$ python3 -q
>>> import numpy as np
>>> import numpy.linalg as la
>>> np.set_printoptions(precision=3, suppress=True, linewidth=160)
>>> K = np.loadtxt("sample17.csv", delimiter=",")
>>> K
array([[ 0., -1.,  2.,  2., -3.],
       [-3.,  0.,  0., -3.,  2.],
       [ 0.,  3.,  1., -1., -3.],
       [ 0., -3., -2., -2.,  0.],
       [-1.,  3., -2., -3., -2.]])
>>> x0 = np.array([2, 0, 2, 1, 1])
>>> rhs = K @ x0
>>> b, lr = np.zeros(5), 1 / la.norm(K, 2) ** 2
>>> for i in range(250):
...     b -= lr * K.T @ (K @ b - rhs)
...     if i % 50 == 0: print(i, round(la.norm(K @ b - rhs), 3))
... 
0 3.832
50 0.686
100 0.314
150 0.144
200 0.066
>>> b
array([1.976, 0.003, 1.98 , 1.021, 0.996])
>>> np.round(la.cond(K), 3)
np.float64(8.036)
>>> m1 = np.load("test18.npy")
>>> m1
array([[-2,  0, -4,  4, -4,  0, -2,  0, -4,  4, -4,  2,  2,  2],
       [ 2,  0,  4, -4,  4,  0,  2,  0,  4, -4,  4, -2, -2, -2],
       [ 0,  0,  0,  0,  0,  0,  0,  0,  0,  0,  0,  0,  0,  0],
       [ 3,  0,  6, -6,  6,  0,  3,  0,  6, -6,  6, -3, -3, -3],
       [ 3,  0,  6, -6,  6,  0,  3,  0,  6, -6,  6, -3, -3, -3],
       [ 0,  0,  0,  0,  0,  0,  0,  0,  0,  0,  0,  0,  0,  0],
       [-1,  0, -2,  2, -2,  0, -1,  0, -2,  2, -2,  1,  1,  1],
       [-1,  0, -2,  2, -2,  0, -1,  0, -2,  2, -2,  1,  1,  1],
       [ 3,  0,  6, -6,  6,  0,  3,  0,  6, -6,  6, -3, -3, -3],
       [-1,  0, -2,  2, -2,  0, -1,  0, -2,  2, -2,  1,  1,  1],
       [-1,  0, -2,  2, -2,  0, -1,  0, -2,  2, -2,  1,  1,  1],
       [-1,  0, -2,  2, -2,  0, -1,  0, -2,  2, -2,  1,  1,  1],
       [ 3,  0,  6, -6,  6,  0,  3,  0,  6, -6,  6, -3, -3, -3],
       [ 0,  0,  0,  0,  0,  0,  0,  0,  0,  0,  0,  0,  0,  0]])
>>> # columns 2 and 4 are equal
>>> rng = np.random.default_rng(406346)
>>> A2 = m1 + rng.integers(-2, 3, (14, 1)) @ rng.integers(-2, 3, (1, 14))
>>> A2
array([[ -2,  -4,  -2,   0,  -8,  -2,   0,  -2,  -4,   0,   0,   2,   2,   6],
       [  2,   2,   3,  -2,   6,   1,   1,   1,   4,  -2,   2,  -2,  -2,  -4],
       [  0,   4,  -2,   4,   4,   2,  -2,   2,   0,   4,  -4,   0,   0,  -4],
       [  3,   4,   4,  -2,  10,   2,   1,   2,   6,  -2,   2,  -3,  -3,  -7],
       [  3,  -2,   7,  -8,   4,  -1,   4,  -1,   6,  -8,   8,  -3,  -3,  -1],
       [  0,  -4,   2,  -4,  -4,  -2,   2,  -2,   0,  -4,   4,   0,   0,   4],
       [ -1,  -2,  -1,   0,  -4,  -1,   0,  -1,  -2,   0,   0,   1,   1,   3],
       [ -1,   2,  -3,   4,   0,   1,  -2,   1,  -2,   4,  -4,   1,   1,  -1],
       [  3,  -4,   8, -10,   2,  -2,   5,  -2,   6, -10,  10,  -3,  -3,   1],
       [ -1,  -4,   0,  -2,  -6,  -2,   1,  -2,  -2,  -2,   2,   1,   1,   5],
       [ -1,   2,  -3,   4,   0,   1,  -2,   1,  -2,   4,  -4,   1,   1,  -1],
       [ -1,  -4,   0,  -2,  -6,  -2,   1,  -2,  -2,  -2,   2,   1,   1,   5],
       [  3,   2,   5,  -4,   8,   1,   2,   1,   6,  -4,   4,  -3,  -3,  -5],
       [  0,  -2,   1,  -2,  -2,  -1,   1,  -1,   0,  -2,   2,   0,   0,   2]])
>>> np.round(la.svd(A2 - m1, compute_uv=False), 3) + 0
array([31.305,  0.   ,  0.   ,  0.   ,  0.   ,  0.   ,  0.   ,  0.   ,  0.   ,  0.   ,  0.   ,  0.   ,  0.   ,  0.   ])
>>> np.abs(A2 - m1).sum(axis=1)
array([32, 16, 32, 32, 16, 32, 16, 16, 32, 32, 16, 32, 16, 16])
>>> left, sigma, Vt = la.svd(A2)
>>> evecs = Vt[:(sigma > 1e-8).sum()]
>>> x0 = A2[13] + 3 * A2[7] + rng.integers(2) * np.eye(14)[12]
>>> x0
array([ -3.,   4.,  -8.,  10.,  -2.,   2.,  -5.,   2.,  -6.,  10., -10.,   3.,   4.,  -1.])
>>> np.allclose(evecs.T @ evecs @ x0, x0)
False
>>> W0 = np.load("case14.npy")
>>> W0
array([[ 1.5, -0.1, -0.6,  0.2,  0.1,  0.4, -0.5, -1.2, -0.8, -0.4,  0.4],
       [ 1.2, -0.2, -1.2, -1. , -0.8, -0.2,  0.8,  0.9,  0.4, -1.4,  0.8],
       [-1.1,  0.7,  0.9,  0.4,  2. ,  0.3,  0. ,  0.5, -0.3,  0.7,  1. ],
       [-0.1, -0.8,  0.5, -0.1, -0.8,  0. ,  0. ,  0.1,  1.9,  0.6,  1.2],
       [ 0.2,  0.7, -1. , -0.2, -2.2, -0.9,  0.5,  1. ,  1.3,  0.4, -0.2],
       [ 0.6,  1.3,  0.7, -0.7, -1.7,  0.5, -1. , -0.1,  0.6,  0.7, -1.1],
       [-1.3,  2.9,  0. ,  0.1, -0.8,  1.1,  0.1,  0. , -0.5, -1.1,  0.6],
       [-0.1, -0.9, -1. ,  0.2,  0.7,  1.2, -0.2,  1.2, -2.5, -0.8, -1.5],
       [-0.3,  1. , -0.1, -0.3, -0.3,  1.3,  0.7,  0.7,  0.2, -1.7,  1. ],
       [-0.5,  1.6, -0.5,  1.5, -1.2, -1.2,  0.8, -0.9,  1.6, -2.5,  0.1],
       [ 0.4, -1.3,  0.8, -0.5,  0.4,  1.3, -0.4,  1.4,  0.8, -0.7, -1.3],
       [ 0.3,  1.5, -1.1, -0.5,  1.2,  0.6,  0.2, -0.7,  1.4,  1.2,  0.6],
       [ 0.5, -1.2, -1.9,  0.8,  0.6, -0.8, -0.2,  0.1,  0.1, -1.6,  0.4],
       [-0.2,  1.2,  1.4,  1. , -1.8,  0.3,  0.1, -0.2,  0. ,  0. ,  0.1],
       [ 0.4, -1.2,  0.8, -1.1, -1.2,  0.5, -0.1, -0.3,  0. ,  1.6,  0.8],
       [ 1.1, -0.7,  0.2, -0.6, -0.4,  1.7,  0.6, -0.4,  1. ,  0.5,  0.5],
       [-0.1,  1.2, -0.4, -1. , -0.9,  0.5,  3. , -0.7,  0.1, -0.2, -0.1],
       [ 0. , -1.6, -2.3,  0.1,  0.4, -2.1,  2.8,  0.1,  0.1, -0.1, -0.8],
       [-1.4, -0.4,  0.3, -0.1, -1. ,  0.2, -0.6, -0.2,  1.3,  0.6,  0.2],
       [-0.2,  0.6,  1.7, -0.4,  0.6, -0.6, -0.4,  1.2,  1.6, -0.5, -2.2],
       [ 0.7, -0.9, -1.5,  0.8,  0.2, -0.1,  0.9, -0.2, -0.3,  0.4,  0.4],
       [ 2.1,  0.8,  1.5, -0.8,  0.4, -0.3,  0. ,  0.4,  0.5,  0.3,  1.1],
       [ 1.8, -0.9,  1.1,  1.4, -0.3,  2.2, -0.5, -0.6,  0.7,  0.5, -0.7],
       [ 0.9,  1.2,  0.2,  0.7,  0.8,  0.4, -0.1,  0.4, -0.3, -1.8, -0.8],
       [-3.1, -0.1, -1. , -1. ,  0.4,  0.4,  1. , -1.1,  0.4,  0.7, -0.8],
       [-1. , -1.5, -0.7, -1.2, -0.5,  0.9, -0.9, -0.2, -0.6, -1. , -0.2],
       [ 0. ,  0.8,  1. ,  0.8, -0.8,  1.1, -0.1,  1.1, -0.4, -0.1, -2. ],
       [-0.9,  1.7, -0.4,  1. ,  0.5, -0.4,  0.4, -0.6, -0.5,  1.1,  0.5],
       [-1.2, -1.5,  0.4, -0.4, -0.9, -0.3, -0.6,  0.6,  1.4, -0.1, -1.4],
       [-1.4, -0.9, -0.2,  0.1,  1.4,  0.6,  0.1, -0.7, -0.2,  0.8, -0.8],
       [-0.1,  0.4, -0.2,  0.3,  0.3,  0.4, -1.1,  1.6,  1.1, -0.6,  0.7],
       [-2.5, -2. ,  1.5,  2. ,  0.5, -3. ,  3.5, -3. , -4.5,  0.5, -8.5],
       [-0.4,  0.3, -1.3,  1. ,  0.3,  0.3, -0.6,  0.8,  0.7,  0.7,  1.3],
       [ 1.6, -0.7, -0.9,  0.9,  0.6,  0.8,  1.2,  1.5,  0.8, -0.4, -2. ],
       [-1.3, -0.3,  1.2, -4.8, -0.6, -0.9,  1.6, -1.2, -2.5,  0.1, -0.8],
       [-0.4, -2.2, -0.8,  2.4,  0.9,  0.8,  1.4,  1.3, -1.7, -0.7,  1.3],
       [-0.9,  0.9, -0.1, -1.2, -1. ,  0.2,  1.9,  0.7, -0.5, -0.7,  1. ],
       [-0.2, -1.2,  0.7,  0.8,  0.1,  1.3,  0.9, -0.4,  1.8, -0.5,  1.5],
       [-0.5,  1.1,  1.4,  0.5, -1.3, -0.3, -1.4,  0. ,  0.7,  0.3, -1.3],
       [ 1.2, -0.3, -0.5, -0.6, -0.2,  1.8,  1. , -0.2, -0.3,  0.6,  1.5],
       [-1. ,  0.7, -0.6, -2.8,  1.6,  0.5, -0.2, -0.4, -1.2, -2. ,  1.4]])
>>> lab = W0[:, 5] > np.median(W0[:, 5])
>>> u = W0[lab].mean(axis=0) - W0[~lab].mean(axis=0)
>>> lab.astype(int)
array([0, 0, 0, 0, 0, 1, 1, 1, 1, 0, 1, 1, 0, 0, 1, 1, 1, 0, 0, 0, 0, 0, 1, 0, 0, 1, 1, 0, 0, 1, 0, 0, 0, 1, 0, 1, 0, 1, 0, 1, 1])
>>> u
array([ 0.406, -0.225, -0.012, -0.157,  0.185,  1.395, -0.06 ,  0.148, -0.148, -0.04 ,  0.303])
